% python3 -q
>>> import numpy as np
>>> np.set_printoptions(precision=3, suppress=True, linewidth=100, floatmode="fixed")
>>> M = np.loadtxt("mat.csv", delimiter=",")
>>> print(M)
[[ 8.000  0.000  0.000]
 [ 0.000  0.000 -8.000]
 [ 0.000  0.000  0.000]]
>>> print(np.linalg.cond(M) > 100)
True
>>> print(np.argsort(-np.linalg.norm(M, axis=0).round(6), kind="stable")[:3])
[0 2 1]
>>> print(round(np.linalg.norm(M, 2) / np.linalg.norm(M), 3))
0.707
>>> data = np.load("dump.npy")
>>> print(data)
[[ 1 -5  1  0]
 [-5  1 -5  1]
 [ 1 -5  1 -5]
 [ 0  1 -5  1]]
>>> w1 = np.array([[1, -2, 2, 0, 0, 2],
...     [0, 2, 0, 0, -2, -1],
...     [-1, -1, 2, 2, -2, -1],
...     [0, 2, 0, -2, 0, 2]])
>>> coef = np.array([0, -2, 3, -1, 4, 2])
>>> H = np.maximum(data @ w1 + coef, 0)
>>> print((H > 0).astype(int))
[[0 0 1 1 1 1]
 [0 1 0 0 1 0]
 [0 0 1 1 1 0]
 [1 1 0 0 1 1]]
>>> print((H > 0).mean(axis=0))
[0.250 0.500 0.500 0.500 1.000 0.500]
>>> C = np.array([[0, 1, 1], [1, 3, 2], [3, 0, 0], [3, 1, 3], [3, 3, 1], [3, 0, 1]])
>>> print(H @ C)
[[84 37 23]
 [53 87 46]
 [90 47 45]
 [67 62 39]]
>>> print(w1 @ C)
[[10 -5 -1]
 [-7  0  1]
 [ 2 -8  0]
 [ 2  4  0]]
>>> def softmax(z):
...     e = np.exp(z - z.max(axis=-1, keepdims=True))
...     return e / e.sum(axis=-1, keepdims=True)
... 
>>> print(softmax(data[3]))
[0.155 0.422 0.001 0.422]
>>> print(np.round(softmax(10 * data[3]), 3) + 0)
[0.000 0.500 0.000 0.500]
>>> scores = data @ data.T / np.sqrt(4)
>>> print(np.round(softmax(scores + np.triu(np.full(scores.shape, -np.inf), 1)), 3) + 0)
[[1.000 0.000 0.000 0.000]
 [0.000 1.000 0.000 0.000]
 [0.000 0.000 1.000 0.000]
 [0.000 0.500 0.000 0.500]]
>>> rng = np.random.default_rng(765)
>>> idx = rng.permutation(4)
>>> print(idx)
[1 2 0 3]
>>> out = data[idx][:, idx]
>>> print(round(np.linalg.det(out), 3), np.round(np.linalg.det(data[idx]), 3))
600.0 600.0
>>> print(np.diag(out))
[1 1 1 1]
>>> w, evecs = np.linalg.eigvalsh(data)
Traceback (most recent call last):
  File "<python-input-28>", line 1, in <module>
    w, evecs = np.linalg.eigvalsh(data)
    ^^^^^^^^
ValueError: too many values to unpack (expected 2)
>>> w, evecs = np.linalg.eigh(data)
>>> print(np.linalg.svd(data, compute_uv=False))
[10.000  6.217  3.217  3.000]
>>> print(round(float(w.sum()), 3), np.trace(data))
4.0 4
>>> print(w)
[-6.217 -3.000  3.217 10.000]
>>> print(np.round(evecs @ np.diag(w) @ evecs.T, 3) + 0)
[[ 1.000 -5.000  1.000  0.000]
 [-5.000  1.000 -5.000  1.000]
 [ 1.000 -5.000  1.000 -5.000]
 [ 0.000  1.000 -5.000  1.000]]
>>> print(np.abs(evecs[:, -1]).round(6).argmax())
1
>>> print(np.linalg.eigvalsh(data + -1 * np.eye(4)))
[-7.217 -4.000  2.217  9.000]
>>> print((w > 1e-8).sum(), (w < -1e-8).sum())
2 2
>>> print(np.round(evecs.T @ evecs, 3) + 0)
[[1.000 0.000 0.000 0.000]
 [0.000 1.000 0.000 0.000]
 [0.000 0.000 1.000 0.000]
 [0.000 0.000 0.000 1.000]]
>>> print(round(float(np.linalg.det(2 * data)), 3), round(np.linalg.det(data), 3))
9600.0 600.0
>>> print(np.einsum("ij,ji->", data, data))
158
>>> print(np.einsum("ii->", data))
4
>>> print(np.round(np.linalg.eigvals(data).sum().real, 3))
4.0
>>> idx = rng.integers(0, 3, 4)
>>> A = (idx[:, None] == idx) * 3 + np.eye(4)
>>> print(A)
[[4.000 0.000 0.000 3.000]
 [0.000 4.000 3.000 0.000]
 [0.000 3.000 4.000 0.000]
 [3.000 0.000 0.000 4.000]]
>>> # 2 groups of indices that never mix
>>> print(np.linalg.matrix_power(A, 4))
[[1201.000    0.000    0.000 1200.000]
 [   0.000 1201.000 1200.000    0.000]
 [   0.000 1200.000 1201.000    0.000]
 [1200.000    0.000    0.000 1201.000]]
>>> print((A - A.T) / 2)
[[0.000 0.000 0.000 0.000]
 [0.000 0.000 0.000 0.000]
 [0.000 0.000 0.000 0.000]
 [0.000 0.000 0.000 0.000]]
>>> print(np.round(np.abs(np.linalg.eigvals(A)).max(), 3))
7.0
>>> print(np.allclose(A, A.T))
True
>>> print(np.allclose(A @ A.T, A.T @ A))
True
>>> print(A @ A)
[[25.000  0.000  0.000 24.000]
 [ 0.000 25.000 24.000  0.000]
 [ 0.000 24.000 25.000  0.000]
 [24.000  0.000  0.000 25.000]]
>>> print((np.linalg.matrix_power((A != 0) + (A.T != 0) + np.eye(4), 4) > 0).astype(int))
[[1 0 0 1]
 [0 1 1 0]
 [0 1 1 0]
 [1 0 0 1]]
>>> print(np.flatnonzero(np.linalg.matrix_power((A != 0) + (A.T != 0) + np.eye(4), 4)[0]))
[0 3]
>>> J = np.minimum.outer(np.arange(1, 5), np.arange(1, 5)) * -3
>>> print(J)
[[ -3  -3  -3  -3]
 [ -3  -6  -6  -6]
 [ -3  -6  -9  -9]
 [ -3  -6  -9 -12]]
>>> w, evecs = np.linalg.eigh(J)
>>> x = np.array([2, 3, 0, 1])
>>> print(x @ J @ x)
-162
>>> idx = rng.permutation(4)
>>> print(idx)
[1 0 2 3]
>>> out = J[idx][:, idx]
>>> print(np.diag(out))
[ -6  -3  -9 -12]
>>> print(np.trace(out))
-30
>>> idx = rng.permutation(4)
>>> out = J[:, idx] * rng.choice([-1, 1], 4)
>>> print(out)
[[-3  3 -3  3]
 [-3  6 -6  6]
 [-3  6 -9  9]
 [-3  6 -9 12]]
>>> Uu, _, VT = np.linalg.svd(J.T @ out)
>>> print(np.round(Uu @ VT, 3) + 0)
[[ 1.000  0.000  0.000  0.000]
 [ 0.000 -1.000  0.000  0.000]
 [ 0.000  0.000  1.000  0.000]
 [ 0.000  0.000  0.000 -1.000]]
>>> q = J.astype(float).copy()
>>> for j in range(4):
...     q[:, j] -= q[:, :j] @ (q[:, :j].T @ q[:, j])
...     q[:, j] /= np.linalg.norm(q[:, j])
... 
>>> print(np.round(q.T @ q, 3) + 0)
[[1.000 0.000 0.000 0.000]
 [0.000 1.000 0.000 0.000]
 [0.000 0.000 1.000 0.000]
 [0.000 0.000 0.000 1.000]]
>>> print(q.round(3) + 0)
[[-0.500  0.866  0.000  0.000]
 [-0.500 -0.289  0.816  0.000]
 [-0.500 -0.289 -0.408  0.707]
 [-0.500 -0.289 -0.408 -0.707]]
>>> print(np.round(q.T @ J, 3) + 0)
[[ 6.000 10.500 13.500 15.000]
 [ 0.000  2.598  4.330  5.196]
 [ 0.000  0.000  2.449  3.674]
 [ 0.000  0.000  0.000  2.121]]
>>> print([round(float(np.linalg.det(data[:i, :i])), 2) + 0 for i in range(1, 5)])
[1.0, -24.0, 0.0, 600.0]
>>> feats = np.loadtxt("m.csv", delimiter=",")
>>> print(feats)
[[ 1.000  0.000  0.000  0.000]
 [ 4.000  1.000  0.000  0.000]
 [-5.000  0.000  1.000  0.000]
 [ 3.000  3.000 -2.000  1.000]]
>>> # triangular: eigenvalues sit on the diagonal
>>> t3 = np.stack([feats, 4 * feats, feats[::-1]])
>>> print(t3.shape)
(3, 4, 4)
>>> print(np.linalg.det(t3))
[  1.000 256.000   1.000]
>>> print(np.linalg.norm(t3, axis=(1, 2)))
[ 8.185 32.741  8.185]
>>> out = feats + rng.integers(-2, 3, (4, 3)) @ rng.integers(-2, 3, (3, 4))
>>> print(out)
[[-1.000 -6.000  2.000  2.000]
 [ 7.000  6.000 -1.000  0.000]
 [-1.000  0.000  3.000  5.000]
 [ 4.000  3.000 -1.000  1.000]]
>>> print(np.abs(out - feats).sum(axis=1))
[12.000  9.000 11.000  2.000]
>>> print(round(np.linalg.det(out[::-1]), 3))
207.0
>>> out = feats / np.sqrt((feats ** 2).mean(axis=1, keepdims=True))
>>> print(feats - feats.mean(axis=1, keepdims=True))
[[ 0.750 -0.250 -0.250 -0.250]
 [ 2.750 -0.250 -1.250 -1.250]
 [-4.000  1.000  2.000  1.000]
 [ 1.750  1.750 -3.250 -0.250]]
>>> print(np.linalg.norm(out, axis=1))
[2.000 2.000 2.000 2.000]
>>> w, evecs = np.linalg.eig(feats)
>>> print(np.prod(w))
1.0
>>> print(feats @ evecs[:, 0] - w[0] * evecs[:, 0])
[0.000 0.000 0.000 0.000]
>>> print(np.sort(np.linalg.eigvals(np.linalg.inv(feats))))
[1.000 1.000 1.000 1.000]
>>> print(np.sort(np.linalg.eigvals(feats @ feats)))
[1.000 1.000 1.000 1.000]
>>> W0 = np.array([[0, -2, -1], [0, 0, -5], [0, 0, 0]])
>>> r = np.linalg.matrix_rank(W0)
>>> print(r)
2
>>> ns = np.linalg.svd(W0)[2][r:].T
>>> print([int(np.linalg.matrix_rank(W0[:i])) for i in range(1, len(W0) + 1)])
[1, 2, 2]
>>> print(np.allclose(W0 @ ns, 0))
True
>>> print(np.linalg.matrix_rank(W0.T @ W0), np.linalg.matrix_rank(W0 @ W0.T))
2 2
>>> print([int(np.linalg.matrix_rank(W0[:, :j + 1])) for j in range(3)])
[0, 1, 2]
>>> print([int(np.linalg.matrix_rank(np.delete(W0, i, axis=0))) for i in range(3)])
[1, 1, 2]
>>> print(W0 @ ns)
[[0.000]
 [0.000]
 [0.000]]
>>> P = np.triu(np.array([[-2, -1, -2], [0, 2, -2], [-1, 2, -2]]), 1) + np.eye(3)
>>> out = P @ W0 @ np.linalg.inv(P)
>>> print(P @ W0 - W0 @ P)
[[0.000 0.000 1.000]
 [0.000 0.000 0.000]
 [0.000 0.000 0.000]]
>>> print(out)
[[ 0.000 -2.000  0.000]
 [ 0.000  0.000 -5.000]
 [ 0.000  0.000  0.000]]
>>> w, evecs = np.linalg.eig(data)
>>> print(np.sort(np.linalg.eigvals(data @ data)))
[  9.000  10.349  38.651 100.000]
>>> print(np.round(data @ evecs[:, 0] - w[0] * evecs[:, 0], 3) + 0)
[0.000 0.000 0.000 0.000]
>>> print(np.sort(np.linalg.eigvals(np.linalg.inv(data))))
[-0.333 -0.161  0.100  0.311]
>>> print(np.allclose(W0[:-1].T @ np.linalg.lstsq(W0[:-1].T, W0[-1])[0], W0[-1]))
True
>>> print(np.linalg.lstsq(W0[:-1].T, W0[-1])[2])
2
>>> out = np.array([[2]])
>>> C = np.array([[2, 2], [-3, -3]])
>>> E = np.block([[out, np.zeros((1, 2))], [np.zeros((2, 1)), C]])
>>> print(E)
[[ 2.000  0.000  0.000]
 [ 0.000  2.000  2.000]
 [ 0.000 -3.000 -3.000]]
>>> # looks like rank 2
>>> out = E / np.linalg.norm(E, axis=1, keepdims=True)
>>> gram = out @ out.T
>>> print(np.linalg.norm(out, axis=1))
[1.000 1.000 1.000]
>>> print((gram - 2 * np.eye(3)).round(6).argmax(axis=1))
[1 0 0]
>>> print((np.abs(gram) > 0.9).astype(int))
[[1 0 0]
 [0 1 1]
 [0 1 1]]
>>> print(gram)
[[ 1.000  0.000  0.000]
 [ 0.000  1.000 -1.000]
 [ 0.000 -1.000  1.000]]
>>> print(np.argwhere(np.triu(np.abs(gram) > 0.95, 1)))
[[1 2]]
>>> P = np.triu(np.array([[0, 0, 0, 0], [1, 0, 0, 2], [1, 2, 2, 2], [1, 2, 0, 1]]), 1) + np.eye(4)
>>> out = P @ data @ np.linalg.inv(P)
>>> print(out)
[[  1.000  -5.000   1.000   8.000]
 [ -5.000   3.000 -15.000  27.000]
 [  1.000  -3.000  -9.000  21.000]
 [  0.000   1.000  -5.000   9.000]]
>>> print(np.poly(out))
[  1.000  -4.000 -71.000  50.000 600.000]
>>> print(np.linalg.matrix_rank(E, rtol=0.1))
2
>>> print(round(np.linalg.norm(E, 2) / np.linalg.norm(E), 3))
0.931
>>> m1 = np.load("out5.npy")
>>> print(m1)
[[3.000 1.000 1.000 1.000]
 [1.000 3.000 1.000 1.000]
 [1.000 1.000 3.000 1.000]
 [1.000 1.000 1.000 3.000]]
>>> # equal to its transpose
>>> x = np.ones(4)
>>> for _ in range(4):
...     x = m1 @ x
...     x /= np.linalg.norm(x)
...     print(round(x @ m1 @ x, 3))
... 
6.0
6.0
6.0
6.0
>>> print(round(float(np.linalg.eigvalsh(m1)[-1]), 3))
6.0
>>> print(x)
[0.500 0.500 0.500 0.500]
>>> q, evecs = np.linalg.qr(A[:, :3])[0], np.linalg.qr(A[:, 3:])[0]
>>> sigma = np.linalg.svd(q.T @ evecs, compute_uv=False)
>>> print(round(np.linalg.norm(q @ q.T - evecs @ evecs.T, 2), 3))
1.0
